% ipython --no-banner

In [1]: import numpy as np

In [2]: np.set_printoptions(suppress=True, linewidth=160)

In [3]: m1 = np.loadtxt("data.csv", delimiter=",")

In [4]: m1
Out[4]: 
array([[ 0., -2., -3., -1., -1.,  1., -1.,  0., -1.],
       [-1., -2.,  1., -3., -2.,  0.,  0.,  0.,  1.],
       [ 3., -1.,  0.,  3., -1., -1.,  0.,  2., -1.],
       [ 0., -1.,  1., -2., -3.,  3.,  3.,  1.,  1.],
       [ 3., -1.,  2.,  1.,  1.,  0.,  0.,  0., -3.],
       [ 3., -3.,  3.,  1., -1., -1.,  0.,  2.,  0.],
       [ 0., -1., -1.,  3., -3.,  0.,  3., -2.,  3.],
       [-3., -2.,  1.,  1.,  3., -1., -2., -2., -1.],
       [ 2.,  0., -3., -1.,  0., -2.,  2., -3., -1.]])

In [5]: m1.sum(axis=0)
Out[5]: array([  7., -13.,   1.,   2.,  -7.,  -1.,   5.,  -2.,  -2.])

In [6]: np.round(m1.mean(axis=0), 2)
Out[6]: array([ 0.78, -1.44,  0.11,  0.22, -0.78, -0.11,  0.56, -0.22, -0.22])

In [7]: np.round(np.linalg.svd(m1, compute_uv=False), 2)
Out[7]: array([8.52, 8.22, 6.83, 5.52, 4.88, 3.87, 2.98, 0.87, 0.71])

In [8]: np.unravel_index(np.abs(m1).argmax(), m1.shape)
Out[8]: (np.int64(0), np.int64(2))

In [9]: m1 - m1[0]
Out[9]: 
array([[ 0.,  0.,  0.,  0.,  0.,  0.,  0.,  0.,  0.],
       [-1.,  0.,  4., -2., -1., -1.,  1.,  0.,  2.],
       [ 3.,  1.,  3.,  4.,  0., -2.,  1.,  2.,  0.],
       [ 0.,  1.,  4., -1., -2.,  2.,  4.,  1.,  2.],
       [ 3.,  1.,  5.,  2.,  2., -1.,  1.,  0., -2.],
       [ 3., -1.,  6.,  2.,  0., -2.,  1.,  2.,  1.],
       [ 0.,  1.,  2.,  4., -2., -1.,  4., -2.,  4.],
       [-3.,  0.,  4.,  2.,  4., -2., -1., -2.,  0.],
       [ 2.,  2.,  0.,  0.,  1., -3.,  3., -3.,  0.]])

In [10]: m1.shape
Out[10]: (9, 9)

In [11]: np.count_nonzero(m1)
Out[11]: np.int64(64)

In [12]: m1.sum(axis=1)
Out[12]: array([-8., -6.,  4.,  3.,  3.,  4.,  2., -6., -6.])

In [13]: w1 = np.array([[3, -1, 1],
    ...:     [2, -1, -3],
    ...:     [2, 1, 1],
    ...:     [-2, -3, -1],
    ...:     [-2, 1, 2],
    ...:     [-1, 0, -1],
    ...:     [2, -1, -3],
    ...:     [0, -3, -3],
    ...:     [-2, 0, 0]])

In [14]: beta = np.array([-9, 2, 7])

In [15]: act = np.maximum(m1 @ w1 + beta, 0)

In [16]: np.round((act > 0).mean(axis=0), 2)
Out[16]: array([0.44, 0.56, 0.78])

In [17]: act
Out[17]: 
array([[ 0.,  4., 11.],
       [ 0., 13., 12.],
       [ 0.,  0.,  3.],
       [ 2.,  1.,  0.],
       [ 4.,  0., 16.],
       [ 1.,  0., 14.],
       [ 0.,  0.,  0.],
       [ 0., 16., 29.],
       [ 1.,  7., 12.]])

In [18]: (act > 0).astype(int)
Out[18]: 
array([[0, 1, 1],
       [0, 1, 1],
       [0, 0, 1],
       [1, 1, 0],
       [1, 0, 1],
       [1, 0, 1],
       [0, 0, 0],
       [0, 1, 1],
       [1, 1, 1]])

In [19]: W2 = np.array([[4, 8], [3, 4], [6, 4]])

In [20]: w1 @ W2
Out[20]: 
array([[ 15,  24],
       [-13,   0],
       [ 17,  24],
       [-23, -32],
       [  7,  -4],
       [-10, -12],
       [-13,   0],
       [-27, -24],
       [ -8, -16]])
